% ipython --no-banner

In [1]: import numpy as np

In [2]: from numpy import linalg as LA

In [3]: np.set_printoptions(suppress=True, linewidth=140)

In [4]: rnd = lambda a: np.round(a, 2) + 0

In [5]: data = np.diag(3 * np.array([4, 1, 0, 0, 3, 4])) + np.array([[2, 0, 1, 0, 1, 0],
   ...:     [3, 2, 1, 2, 0, 2],
   ...:     [1, 0, 1, 0, 1, 2],
   ...:     [1, 1, 1, 1, 2, 1],
   ...:     [0, 0, 3, 0, 1, 0],
   ...:     [0, 0, 3, 3, 2, 0]])

In [6]: data
Out[6]: 
array([[14,  0,  1,  0,  1,  0],
       [ 3,  5,  1,  2,  0,  2],
       [ 1,  0,  1,  0,  1,  2],
       [ 1,  1,  1,  1,  2,  1],
       [ 0,  0,  3,  0, 10,  0],
       [ 0,  0,  3,  3,  2, 12]])

In [7]: rng = np.random.default_rng(42)

In [8]: B = data + rng.integers(-2, 3, (6, 4)) @ rng.integers(-2, 3, (4, 6))

In [9]: print(B)
[[14 -1 -2 -3  1 -1]
 [ 0 -2 -3  2  8 -2]
 [ 2 -1  1  2 -3 10]
 [ 5  2 -4  6  2  2]
 [ 4  6  5  2  2  6]
 [-2 -5  3  5  4 16]]

In [10]: print(LA.matrix_rank(B - data, tol=1e-8))
4

In [11]: B - data
Out[11]: 
array([[ 0, -1, -3, -3,  0, -1],
       [-3, -7, -4,  0,  8, -4],
       [ 1, -1,  0,  2, -4,  8],
       [ 4,  1, -5,  5,  0,  1],
       [ 4,  6,  2,  2, -8,  6],
       [-2, -5,  0,  2,  2,  4]])

In [12]: rnd(LA.svd(B - data, compute_uv=False))
Out[12]: array([18.87, 10.18,  7.98,  4.19,  0.  ,  0.  ])

In [13]: B = np.array([[0, 4], [0, 0], [0, 1], [3, 3], [2, 0], [1, 1]])

In [14]: np.einsum("ij,ij->i", data, data)
Out[14]: array([198,  43,   7,   9, 109, 166])

In [15]: B.T @ data.T
Out[15]: 
array([[ 2,  8,  4,  8, 20, 25],
       [57, 21,  7,  9,  3, 24]])

In [16]: data @ B
Out[16]: 
array([[ 2, 57],
       [ 8, 21],
       [ 4,  7],
       [ 8,  9],
       [20,  3],
       [25, 24]])

In [17]: LA.matrix_rank(np.vstack([data, B.T]))
Out[17]: np.int64(6)

In [18]: np.vstack([data, B.T]).shape
Out[18]: (8, 6)

In [19]: q, V = LA.qr(data[:, :4])[0], LA.qr(data[:, 4:])[0]

In [20]: s = LA.svd(q.T @ V, compute_uv=False)

In [21]: rnd(LA.norm(q @ q.T - V @ V.T, 2))
Out[21]: np.float64(1.0)

In [22]: rnd(np.degrees(np.arccos(s.clip(0, 1))))
Out[22]: array([ 2.32, 19.79])

In [23]: rnd(LA.norm(data))
Out[23]: np.float64(23.07)

In [24]: LA.rank(data)
Traceback (most recent call last):
  Cell In[24], line 1
    LA.rank(data)
AttributeError: module 'numpy.linalg' has no attribute 'rank'


In [25]: data[:, 6]
Traceback (most recent call last):
  Cell In[25], line 1
    data[:, 6]
IndexError: index 6 is out of bounds for axis 1 with size 6


In [26]: data.sum(axis=0)
Out[26]: array([19,  6, 10,  6, 16, 17])

In [27]: np.unravel_index(np.abs(data).argmax(), data.shape)
Out[27]: (np.int64(0), np.int64(0))

In [28]: np.diff(data, axis=0)
Out[28]: 
array([[-11,   5,   0,   2,  -1,   2],
       [ -2,  -5,   0,  -2,   1,   0],
       [  0,   1,   0,   1,   1,  -1],
       [ -1,  -1,   2,  -1,   8,  -1],
       [  0,   0,   0,   3,  -8,  12]])

In [29]: print(data - data[0])
[[  0   0   0   0   0   0]
 [-11   5   0   2  -1   2]
 [-13   0   0   0   0   2]
 [-13   1   0   1   1   1]
 [-14   0   2   0   9   0]
 [-14   0   2   3   1  12]]

In [30]: np.count_nonzero(data)
Out[30]: np.int64(24)

In [31]: np.abs(data).max()
Out[31]: np.int64(14)

In [32]: q, R = LA.qr(data)

In [33]: rnd(q.T @ q)
Out[33]: 
array([[1., 0., 0., 0., 0., 0.],
       [0., 1., 0., 0., 0., 0.],
       [0., 0., 1., 0., 0., 0.],
       [0., 0., 0., 1., 0., 0.],
       [0., 0., 0., 0., 1., 0.],
       [0., 0., 0., 0., 0., 1.]])

In [34]: np.allclose(R.T @ R, data.T @ data)
Out[34]: True

In [35]: feats = np.loadtxt("data.csv", delimiter=",")

In [36]: rnd(feats)
Out[36]: 
array([[ 0.19,  0.23, -0.02,  0.19,  0.18, -0.17,  0.07, -0.01],
       [ 0.23,  0.45, -0.04,  0.41,  0.04,  0.06,  0.07, -0.1 ],
       [-0.02, -0.04,  0.15, -0.1 ,  0.26,  0.17, -0.04, -0.14],
       [ 0.19,  0.41, -0.1 ,  0.42, -0.13,  0.04,  0.08, -0.05],
       [ 0.18,  0.04,  0.26, -0.13,  0.8 , -0.11,  0.01, -0.17],
       [-0.17,  0.06,  0.17,  0.04, -0.11,  0.77, -0.12, -0.29],
       [ 0.07,  0.07, -0.04,  0.08,  0.01, -0.12,  0.04,  0.04],
       [-0.01, -0.1 , -0.14, -0.05, -0.17, -0.29,  0.04,  0.18]])

In [37]: w, V = LA.eigh(feats)

In [38]: rnd(w)
Out[38]: array([0., 0., 0., 0., 0., 1., 1., 1.])

In [39]: print(np.unique(w.round(6) + 0, return_counts=True)[1])
[5 3]

In [40]: w.sum(), rnd(np.trace(feats))
Out[40]: (np.float64(3.0), np.float64(3.0))

In [41]: rnd(V.T @ feats @ V)
Out[41]: 
array([[0., 0., 0., 0., 0., 0., 0., 0.],
       [0., 0., 0., 0., 0., 0., 0., 0.],
       [0., 0., 0., 0., 0., 0., 0., 0.],
       [0., 0., 0., 0., 0., 0., 0., 0.],
       [0., 0., 0., 0., 0., 0., 0., 0.],
       [0., 0., 0., 0., 0., 1., 0., 0.],
       [0., 0., 0., 0., 0., 0., 1., 0.],
       [0., 0., 0., 0., 0., 0., 0., 1.]])

In [42]: (w > 1e-8).sum(), (w < -1e-8).sum()
Out[42]: (np.int64(3), np.int64(0))

In [43]: rnd(LA.eigvalsh(feats @ feats))
Out[43]: array([0., 0., 0., 0., 0., 1., 1., 1.])

In [44]: rnd(V.T @ V)
Out[44]: 
array([[1., 0., 0., 0., 0., 0., 0., 0.],
       [0., 1., 0., 0., 0., 0., 0., 0.],
       [0., 0., 1., 0., 0., 0., 0., 0.],
       [0., 0., 0., 1., 0., 0., 0., 0.],
       [0., 0., 0., 0., 1., 0., 0., 0.],
       [0., 0., 0., 0., 0., 1., 0., 0.],
       [0., 0., 0., 0., 0., 0., 1., 0.],
       [0., 0., 0., 0., 0., 0., 0., 1.]])

In [45]: rnd(V @ np.diag(w) @ V.T)
Out[45]: 
array([[ 0.19,  0.23, -0.02,  0.19,  0.18, -0.17,  0.07, -0.01],
       [ 0.23,  0.45, -0.04,  0.41,  0.04,  0.06,  0.07, -0.1 ],
       [-0.02, -0.04,  0.15, -0.1 ,  0.26,  0.17, -0.04, -0.14],
       [ 0.19,  0.41, -0.1 ,  0.42, -0.13,  0.04,  0.08, -0.05],
       [ 0.18,  0.04,  0.26, -0.13,  0.8 , -0.11,  0.01, -0.17],
       [-0.17,  0.06,  0.17,  0.04, -0.11,  0.77, -0.12, -0.29],
       [ 0.07,  0.07, -0.04,  0.08,  0.01, -0.12,  0.04,  0.04],
       [-0.01, -0.1 , -0.14, -0.05, -0.17, -0.29,  0.04,  0.18]])
